In [1]: import numpy as np

In [2]: np.set_printoptions(precision=1, suppress=True, linewidth=100, legacy="1.25")

In [3]: data = np.diag(np.array([2, 2, 2, 1, 1]))

In [4]: data
Out[4]: 
array([[2, 0, 0, 0, 0],
       [0, 2, 0, 0, 0],
       [0, 0, 2, 0, 0],
       [0, 0, 0, 1, 0],
       [0, 0, 0, 0, 1]])

In [5]: other = np.linalg.inv(data)

In [6]: np.linalg.det(data) * other
Out[6]: 
array([[4., 0., 0., 0., 0.],
       [0., 4., 0., 0., 0.],
       [0., 0., 4., 0., 0.],
       [0., 0., 0., 8., 0.],
       [0., 0., 0., 0., 8.]])

In [7]: round(np.linalg.det(data) * np.linalg.det(other), 1)
Out[7]: 1.0

In [8]: np.round(np.linalg.slogdet(data)[0], 1)
Out[8]: 1.0

In [9]: print(np.round(np.linalg.cond(data), 1))
2.0

In [10]: print(np.allclose(other, data.T))
False

In [11]: E = np.load("out4.npy")

In [12]: E
Out[12]: 
array([[ 2.6,  2.1,  4.6],
       [-0.1, -0.1,  1.9],
       [-1.4, -1.1,  0.6],
       [16.6, 13.3, 18.6],
       [-1.7, -1.4,  0.3],
       [-2.5, -2. , -0.5],
       [ 5.9,  4.7,  7.9],
       [-1.3, -1. ,  0.7],
       [-3.7, -3. , -1.7],
       [ 1. ,  0.8,  3. ],
       [ 7.3,  5.9,  9.3],
       [ 1.3,  1. ,  3.3],
       [ 0.2,  0.2,  2.2],
       [ 1.4,  1.1,  3.4],
       [-2.8, -2.3, -0.8],
       [ 3.3,  2.7,  5.3],
       [ 8. ,  6.4, 10. ],
       [-5.9, -4.7, -3.9],
       [-3.2, -2.6, -1.2],
       [-7.7, -6.2, -5.7],
       [ 4.1,  3.3,  6.1],
       [ 4.2,  3.4,  6.2],
       [ 0.6,  0.5,  2.6],
       [ 3.4,  2.7,  5.4],
       [ 2.9,  2.3,  4.9]])

In [13]: # looks like rank 2

In [14]: U, sig, Vh = np.linalg.svd(E)

In [15]: np.argmax(sig[:-1] / (sig[1:] + 1e-6)) + 1
Out[15]: 2

In [16]: other = U[:, :2] @ np.diag(sig[:2]) @ Vh[:2]

In [17]: np.round(np.linalg.norm(E - other) / np.linalg.norm(E), 1)
Out[17]: 0.0

In [18]: print(np.linalg.matrix_rank(other))
2

In [19]: np.linalg.matrix_rank(E, rtol=0.05)
Out[19]: 2

In [20]: basis = E[[20, 23]].astype(float)

In [21]: for _ in range(6):
    ...:     lab = np.linalg.norm(E[:, None] - basis, axis=-1).argmin(axis=1)
    ...:     basis = np.array([E[lab == j].mean(axis=0) for j in range(2)])
    ...: 

In [22]: lab
Out[22]: array([1, 1, 1, 0, 1, 1, 0, 1, 1, 1, 0, 1, 1, 1, 1, 1, 0, 1, 1, 1, 0, 0, 1, 1, 1])

In [23]: basis
Out[23]: 
array([[ 7.7,  6.2,  9.7],
       [-0.7, -0.6,  1.3]])

In [24]: np.abs(basis[1] - basis[0]).argmax()
Out[24]: 0

In [25]: round(float(np.linalg.norm(E, 2) / np.linalg.norm(E)), 1)
Out[25]: 1.0

In [26]: np.argsort(-np.linalg.norm(E, axis=0).round(6), kind="stable")[:3]
Out[26]: array([2, 0, 1])

In [27]: def softmax(z):
    ...:     e = np.exp(z - z.max(axis=-1, keepdims=True))
    ...:     return e / e.sum(axis=-1, keepdims=True)
    ...: 

In [28]: np.round(softmax(10 * E[24]), 1) + 0
Out[28]: array([0., 0., 1.])

In [29]: softmax(E[24] + -1)
Out[29]: array([0.1, 0.1, 0.8])

In [30]: scores = E @ E.T / np.sqrt(3)

In [31]: softmax(scores).round(6).argmax(axis=1)
Out[31]: 
array([ 3,  3, 19,  3, 19, 19,  3, 19, 19,  3,  3,  3,  3,  3, 19,  3,  3, 19, 19, 19,  3,  3,  3,
        3,  3])

In [32]: print(softmax(scores)[24] @ E)
[16.6 13.3 18.6]

In [33]: W0 = np.load("sample11.npy")

In [34]: W0
Out[34]: 
array([[ 2,  1],
       [ 0, -1],
       [ 2,  1],
       [ 2,  1]])

In [35]: rng = np.random.default_rng(456580)

In [36]: other = W0 + rng.integers(-2, 3, (4, 1)) @ rng.integers(-2, 3, (1, 2))

In [37]: other
Out[37]: 
array([[ 0, -1],
       [ 4,  3],
       [ 6,  5],
       [ 2,  1]])

In [38]: np.linalg.matrix_rank(other - W0, tol=1e-8)
Out[38]: 1

In [39]: lab = rng.permutation(2)

In [40]: other = W0[:, lab] * rng.choice([-1, 1], 2)

In [41]: other
Out[41]: 
array([[ 2, -1],
       [ 0,  1],
       [ 2, -1],
       [ 2, -1]])

In [42]: U, _, Vh = np.linalg.svd(W0.T @ other)

In [43]: np.round(np.linalg.lstsq(W0, other)[0], 1) + 0
Out[43]: 
array([[ 1.,  0.],
       [ 0., -1.]])

In [44]: np.round(U @ Vh, 1) + 0
Out[44]: 
array([[ 1.,  0.],
       [ 0., -1.]])

In [45]: hat = W0 @ np.linalg.solve(W0.T @ W0, W0.T)

In [46]: hat @ W0[:, 1]
Out[46]: array([ 1., -1.,  1.,  1.])

In [47]: hat
Out[47]: 
array([[0.3, 0. , 0.3, 0.3],
       [0. , 1. , 0. , 0. ],
       [0.3, 0. , 0.3, 0.3],
       [0.3, 0. , 0.3, 0.3]])

In [48]: print(hat.sum(axis=1))
[1. 1. 1. 1.]

In [49]: np.unravel_index(np.abs(hat).argmax(), hat.shape)
Out[49]: (1, 1)

In [50]: np.linalg.matrix_rank(hat)
Out[50]: 2

In [51]: X = np.load("m.npy")

In [52]: print(X)
[[  1  -3   9 -27]
 [  1  -2   4  -8]
 [  1  -1   1  -1]
 [  1   0   0   0]
 [  1   1   1   1]]

In [53]: X.reshape(-1, 2)
Out[53]: 
array([[  1,  -3],
       [  9, -27],
       [  1,  -2],
       [  4,  -8],
       [  1,  -1],
       [  1,  -1],
       [  1,   0],
       [  0,   0],
       [  1,   1],
       [  1,   1]])

In [54]: blk = X.reshape(5, 2, -1)

In [55]: blk.sum(axis=1)
Out[55]: 
array([[ 10, -30],
       [  5, -10],
       [  2,  -2],
       [  1,   0],
       [  2,   2]])

In [56]: np.einsum("ihd,ihd->ih", blk, blk)
Out[56]: 
array([[ 10, 810],
       [  5,  80],
       [  2,   2],
       [  1,   0],
       [  2,   2]])

In [57]: np.swapaxes(blk, 1, 2)[1]
Out[57]: 
array([[ 1,  4],
       [-2, -8]])

In [58]: blk.shape
Out[58]: (5, 2, 2)

In [59]: print(np.einsum("ihd,jhd->hij", blk, blk).shape)
(2, 5, 5)

In [60]: hat = X @ np.linalg.solve(X.T @ X, X.T)

In [61]: print(np.round(np.linalg.eigvalsh(hat), 1) + 0)
[0. 1. 1. 1. 1.]

In [62]: np.allclose(hat @ hat, hat)
Out[62]: True

In [63]: np.round(hat @ X[:, 2], 1) + 0
Out[63]: array([9., 4., 1., 0., 1.])

In [64]: np.linalg.matrix_rank(np.eye(5) - hat)
Out[64]: 1

In [65]: other = np.c_[X[:, :1] @ np.array([[0]]), np.array([-5, -3, -6, -1, -3])]

In [66]: other
Out[66]: 
array([[ 0, -5],
       [ 0, -3],
       [ 0, -6],
       [ 0, -1],
       [ 0, -3]])

In [67]: np.linalg.norm(other - X @ np.linalg.lstsq(X, other)[0], axis=0)
Out[67]: array([0. , 3.3])
